>>> import numpy as np
>>> import numpy.linalg as la
>>> np.set_printoptions(precision=2, suppress=True, linewidth=160)
>>> rng = np.random.default_rng(85624)
>>> M = np.array([[6, -5, 2, 8], [0, -6, 4, 7], [3, 8, -4, 1]]) * (rng.random((3, 4)) < 0.3)
>>> M
array([[0, 0, 2, 0],
       [0, 0, 0, 0],
       [0, 0, 0, 0]])
>>> # row 0 is much longer than the rest
>>> np.allclose(M[:-1].T @ la.lstsq(M[:-1].T, M[-1])[0], M[-1])
True
>>> T = np.stack([M, 4 * M, M[::-1]])
>>> la.norm(T, axis=(1, 2))
array([2., 8., 2.])
>>> la.norm(M, axis=1).argmax()
np.int64(0)
>>> M[2] @ M[1]
np.int64(0)
>>> la.norm(M, axis=0)
array([0., 0., 2., 0.])
>>> round(float(la.norm(M, 2)), 2)
2.0
>>> np.round(la.norm(M[2], 1), 2), np.round(la.norm(M[2], np.inf), 2)
(np.float64(0.0), np.float64(0.0))
>>> X = np.load("dump.npy")
>>> X
array([[ 1,  0,  0,  1],
       [ 1,  2, -1,  2],
       [ 2,  2,  1,  4],
       [ 3,  1,  3,  4],
       [ 2,  0,  2,  3],
       [ 3,  1,  0,  2],
       [ 4,  0,  1,  0],
       [ 2,  1,  0,  2],
       [ 4,  3,  1,  0],
       [ 6,  5,  2,  0],
       [ 4,  5,  4,  1],
       [ 3,  5,  2,  0]])
>>> Z = X[[3, 4]].astype(float)
>>> for _ in range(4):
...     z = la.norm(X[:, None] - Z, axis=-1).argmin(axis=1)
...     Z = np.array([X[z == j].mean(axis=0) for j in range(2)])
... 
>>> z
array([1, 1, 1, 1, 1, 1, 1, 1, 0, 0, 0, 0])
>>> np.abs(Z[1] - Z[0]).argmax()
np.int64(1)
>>> Z
array([[4.25, 4.5 , 2.25, 0.25],
       [2.25, 0.88, 0.75, 2.25]])
>>> arr = np.load("w.npy")
>>> arr
array([[ 2,  0, -9, -8, -3],
       [ 6, -9, -7,  8,  1],
       [ 6,  8, -8, -5, -5],
       [-1,  6, -9, -9, -9]])
>>> W = np.array([[3, 1, 1], [2, 2, 0], [2, 2, 0], [1, 1, 2], [2, 2, 0]])
>>> coef = np.array([5, 1, 0])
>>> act = np.maximum(arr @ W + coef, 0)
>>> act
array([[ 0,  0,  0],
       [ 1,  0, 22],
       [ 8,  0,  0],
       [ 0,  0,  0]])
>>> (act > 0).astype(int)
array([[0, 0, 0],
       [1, 0, 1],
       [1, 0, 0],
       [0, 0, 0]])
>>> (act > 0).mean(axis=0)
array([0.5 , 0.  , 0.25])
>>> Z = np.array([[1, -5, -5], [3, 0, -5], [-3, -4, -5]])
>>> W @ Z
array([[  3, -19, -25],
       [  8, -10, -20],
       [  8, -10, -20],
       [ -2, -13, -20],
       [  8, -10, -20]])
>>> (act @ Z).round(6).argmax(axis=1)
array([0, 0, 0, 0])
>>> act @ Z
array([[   0,    0,    0],
       [ -65,  -93, -115],
       [   8,  -40,  -40],
       [   0,    0,    0]])
